$ python3 -q
>>> import numpy as np
>>> import numpy.linalg as la
>>> np.set_printoptions(suppress=True, linewidth=140)
>>> def rd(a):
...     return np.round(a, 1) + 0
... 
>>> A = np.load("data.npy")
>>> A
array([[0, 0, 1],
       [1, 0, 0],
       [0, 1, 0]])
>>> rd(la.eigvals(A))
array([-0.5+0.9j, -0.5-0.9j,  1. +0.j ])
>>> rd(la.det(2 * A)), rd(la.det(A))
(np.float64(8.0), np.float64(1.0))
>>> rd(np.poly(A))
array([ 1.,  0.,  0., -1.])
>>> np.einsum("ii->", A)
np.int64(0)
>>> rd(la.det(A.T))
np.float64(1.0)
>>> rd(la.eigvals(A).sum().real)
np.float64(0.0)
>>> B = la.inv(A)
>>> B
array([[0., 1., 0.],
       [0., 0., 1.],
       [1., 0., 0.]])
>>> A @ B
array([[1., 0., 0.],
       [0., 1., 0.],
       [0., 0., 1.]])
>>> rng = np.random.default_rng(93)
>>> z = rng.permutation(3)
>>> z
array([1, 0, 2])
>>> B = A[z][:, z]
>>> rd(np.sort(np.abs(la.eigvals(B))))
array([1., 1., 1.])
>>> np.allclose(B, A)
False
>>> rd(la.det(B)), rd(la.det(A[z]))
(np.float64(1.0), np.float64(-1.0))
>>> x = np.array([-3, -1, -1])
>>> a = np.maximum(A @ x, 0)
>>> A * (a > 1e-9)[:, None]
array([[0, 0, 0],
       [0, 0, 0],
       [0, 0, 0]])
>>> a
array([0, 0, 0])
>>> M = np.load("test18.npy")
>>> M
array([[ 0.,  0.,  1.,  0.],
       [ 0.,  1.,  0.,  0.],
       [-1.,  0.,  0.,  0.],
       [ 0.,  0.,  0.,  1.]])
>>> x = np.array([0, 0, 1, 2])
>>> rd(np.abs(la.eigvals(M)))
array([1., 1., 1., 1.])
>>> rd(la.inv(M))
array([[ 0.,  0., -1.,  0.],
       [ 0.,  1.,  0.,  0.],
       [ 1.,  0.,  0.,  0.],
       [ 0.,  0.,  0.,  1.]])
>>> 4 - la.matrix_rank(M - np.eye(4), tol=1e-8)
np.int64(2)
>>> (M != 0).astype(int)
array([[0, 0, 1, 0],
       [0, 1, 0, 0],
       [1, 0, 0, 0],
       [0, 0, 0, 1]])
>>> (la.matrix_power((M != 0) + (M.T != 0) + np.eye(4), 4) > 0).astype(int)
array([[1, 0, 1, 0],
       [0, 1, 0, 0],
       [1, 0, 1, 0],
       [0, 0, 0, 1]])
>>> rd(np.sort(la.eigvals(M).real))
array([0., 0., 1., 1.])
>>> M @ M
array([[-1.,  0.,  0.,  0.],
       [ 0.,  1.,  0.,  0.],
       [ 0.,  0., -1.,  0.],
       [ 0.,  0.,  0.,  1.]])
>>> np.trace(M)
np.float64(2.0)
>>> (M + M.T) / 2
array([[0., 0., 0., 0.],
       [0., 1., 0., 0.],
       [0., 0., 0., 0.],
       [0., 0., 0., 1.]])
>>> assert M == M.T
Traceback (most recent call last):
  File "<python-input-38>", line 1, in <module>
    assert M == M.T
           ^^^^^^^^
ValueError: The truth value of an array with more than one element is ambiguous. Use a.any() or a.all()
>>> rd(la.det(M))
np.float64(1.0)
>>> np.allclose(M @ M.T, M.T @ M)
True
>>> (M - M.T) / 2
array([[ 0.,  0.,  1.,  0.],
       [ 0.,  0.,  0.,  0.],
       [-1.,  0.,  0.,  0.],
       [ 0.,  0.,  0.,  0.]])
>>> np.allclose(M, M.T)
False
>>> M @ M
array([[-1.,  0.,  0.,  0.],
       [ 0.,  1.,  0.,  0.],
       [ 0.,  0., -1.,  0.],
       [ 0.,  0.,  0.,  1.]])
>>> rd(np.sort(np.abs(la.eigvals(M))))
array([1., 1., 1., 1.])
